% ipython --no-banner

In [1]: import numpy as np

In [2]: np.set_printoptions(precision=1, suppress=True, linewidth=160, floatmode="fixed")

In [3]: tidy = lambda a: np.round(a, 1) + 0

In [4]: E = np.load("data.npy")

In [5]: E
Out[5]: 
array([[-78,   2,   1,   2],
       [  1,  12,   0,   2],
       [  2,   1,  90,   2],
       [  2,   0,   1,  32]])

In [6]: np.trace(E)
Out[6]: np.int64(56)

In [7]: E @ E
Out[7]: 
array([[6092, -131,   14,  -86],
       [ -62,  146,    3,   90],
       [  29,  106, 8104,  250],
       [ -90,    5,  124, 1030]])

In [8]: (E - E.T) / 2
Out[8]: 
array([[ 0.0,  0.5, -0.5,  0.0],
       [-0.5,  0.0, -0.5,  1.0],
       [ 0.5,  0.5,  0.0,  0.5],
       [ 0.0, -1.0, -0.5,  0.0]])

In [9]: np.allclose(E @ E.T, E.T @ E)
Out[9]: False

In [10]: f, g = E[3], E[2]

In [11]: f @ f
Out[11]: np.int64(1029)

In [12]: f @ g
Out[12]: np.int64(158)

In [13]: p = (f @ g) / (f @ f) * f

In [14]: tidy(p)
Out[14]: array([0.3, 0.0, 0.2, 4.9])

In [15]: np.abs(E).max()
Out[15]: np.int64(90)

In [16]: E.sum(axis=0)
Out[16]: array([-73,  15,  92,  38])

In [17]: tidy(np.linalg.norm(E))
Out[17]: np.float64(124.0)

In [18]: E.sum(axis=1)
Out[18]: array([-73,  15,  95,  35])

In [19]: E - E[0]
Out[19]: 
array([[ 0,  0,  0,  0],
       [79, 10, -1,  0],
       [80, -1, 89,  0],
       [80, -2,  0, 30]])

In [20]: data = np.loadtxt("arr.csv", delimiter=",")

In [21]: data
Out[21]: 
array([[-1.0, -3.0,  3.0,  1.0,  2.0, -3.0,  3.0],
       [ 3.0, -1.0, -3.0,  3.0,  1.0,  2.0, -3.0],
       [-3.0,  3.0, -1.0, -3.0,  3.0,  1.0,  2.0],
       [ 2.0, -3.0,  3.0, -1.0, -3.0,  3.0,  1.0],
       [ 1.0,  2.0, -3.0,  3.0, -1.0, -3.0,  3.0],
       [ 3.0,  1.0,  2.0, -3.0,  3.0, -1.0, -3.0],
       [-3.0,  3.0,  1.0,  2.0, -3.0,  3.0, -1.0]])

In [22]: M2 = np.linalg.inv(data)

In [23]: tidy(np.linalg.det(data) * np.linalg.det(M2))
Out[23]: np.float64(1.0)

In [24]: tidy(np.linalg.det(data) * M2)
Out[24]: 
array([[ -653.0,  8343.0,  2891.0, 16881.0, 17531.0, 16439.0, -1049.0],
       [-1049.0,  -653.0,  8343.0,  2891.0, 16881.0, 17531.0, 16439.0],
       [16439.0, -1049.0,  -653.0,  8343.0,  2891.0, 16881.0, 17531.0],
       [17531.0, 16439.0, -1049.0,  -653.0,  8343.0,  2891.0, 16881.0],
       [16881.0, 17531.0, 16439.0, -1049.0,  -653.0,  8343.0,  2891.0],
       [ 2891.0, 16881.0, 17531.0, 16439.0, -1049.0,  -653.0,  8343.0],
       [ 8343.0,  2891.0, 16881.0, 17531.0, 16439.0, -1049.0,  -653.0]])

In [25]: tidy(np.linalg.inv(M2))
Out[25]: 
array([[-1.0, -3.0,  3.0,  1.0,  2.0, -3.0,  3.0],
       [ 3.0, -1.0, -3.0,  3.0,  1.0,  2.0, -3.0],
       [-3.0,  3.0, -1.0, -3.0,  3.0,  1.0,  2.0],
       [ 2.0, -3.0,  3.0, -1.0, -3.0,  3.0,  1.0],
       [ 1.0,  2.0, -3.0,  3.0, -1.0, -3.0,  3.0],
       [ 3.0,  1.0,  2.0, -3.0,  3.0, -1.0, -3.0],
       [-3.0,  3.0,  1.0,  2.0, -3.0,  3.0, -1.0]])

In [26]: (np.abs(M2) > 1e-9).astype(int)
Out[26]: 
array([[1, 1, 1, 1, 1, 1, 1],
       [1, 1, 1, 1, 1, 1, 1],
       [1, 1, 1, 1, 1, 1, 1],
       [1, 1, 1, 1, 1, 1, 1],
       [1, 1, 1, 1, 1, 1, 1],
       [1, 1, 1, 1, 1, 1, 1],
       [1, 1, 1, 1, 1, 1, 1]])

In [27]: Q, vecs = np.linalg.qr(data[:, :6])[0], np.linalg.qr(data[:, 6:])[0]

In [28]: sigma = np.linalg.svd(Q.T @ vecs, compute_uv=False)

In [29]: tidy(np.degrees(np.arccos(sigma.clip(0, 1))))
Out[29]: array([37.4])

In [30]: w, vecs = np.linalg.eig(E)

In [31]: tidy(E @ vecs[:, 0] - w[0] * vecs[:, 0])
Out[31]: array([0.0, 0.0, 0.0, 0.0])

In [32]: x = np.array([2, -2, -3, -5, -2, 2, 4])

In [33]: data @ np.ones(7)
Out[33]: array([2.0, 2.0, 2.0, 2.0, 2.0, 2.0, 2.0])

In [34]: np.linalg.norm(data @ x) <= np.linalg.norm(data, 2) * np.linalg.norm(x) + 1e-9
Out[34]: np.True_

In [35]: data @ (2 * x)
Out[35]: array([-16.0, -16.0,  20.0,  44.0,   0.0, -14.0, -34.0])

In [36]: data @ np.eye(7)[2]
Out[36]: array([ 3.0, -3.0, -1.0,  3.0, -3.0,  2.0,  1.0])

In [37]: np.einsum("ij,j->i", data, x)
Out[37]: array([ -8.0,  -8.0,  10.0,  22.0,   0.0,  -7.0, -17.0])

In [38]: np.sign((data @ x).round(6))
Out[38]: array([-1.0, -1.0,  1.0,  1.0,  0.0, -1.0, -1.0])

In [39]: M2 = data / np.linalg.norm(data, axis=1, keepdims=True)

In [40]: C2 = M2 @ M2.T

In [41]: (C2 - 2 * np.eye(7)).round(6).argmax(axis=1)
Out[41]: array([3, 4, 5, 0, 0, 1, 2])

In [42]: tidy(np.linalg.norm(M2, axis=1))
Out[42]: array([1.0, 1.0, 1.0, 1.0, 1.0, 1.0, 1.0])

In [43]: tidy(C2[2])
Out[43]: array([-0.1, -0.5,  1.0, -0.5, -0.1,  0.1,  0.1])
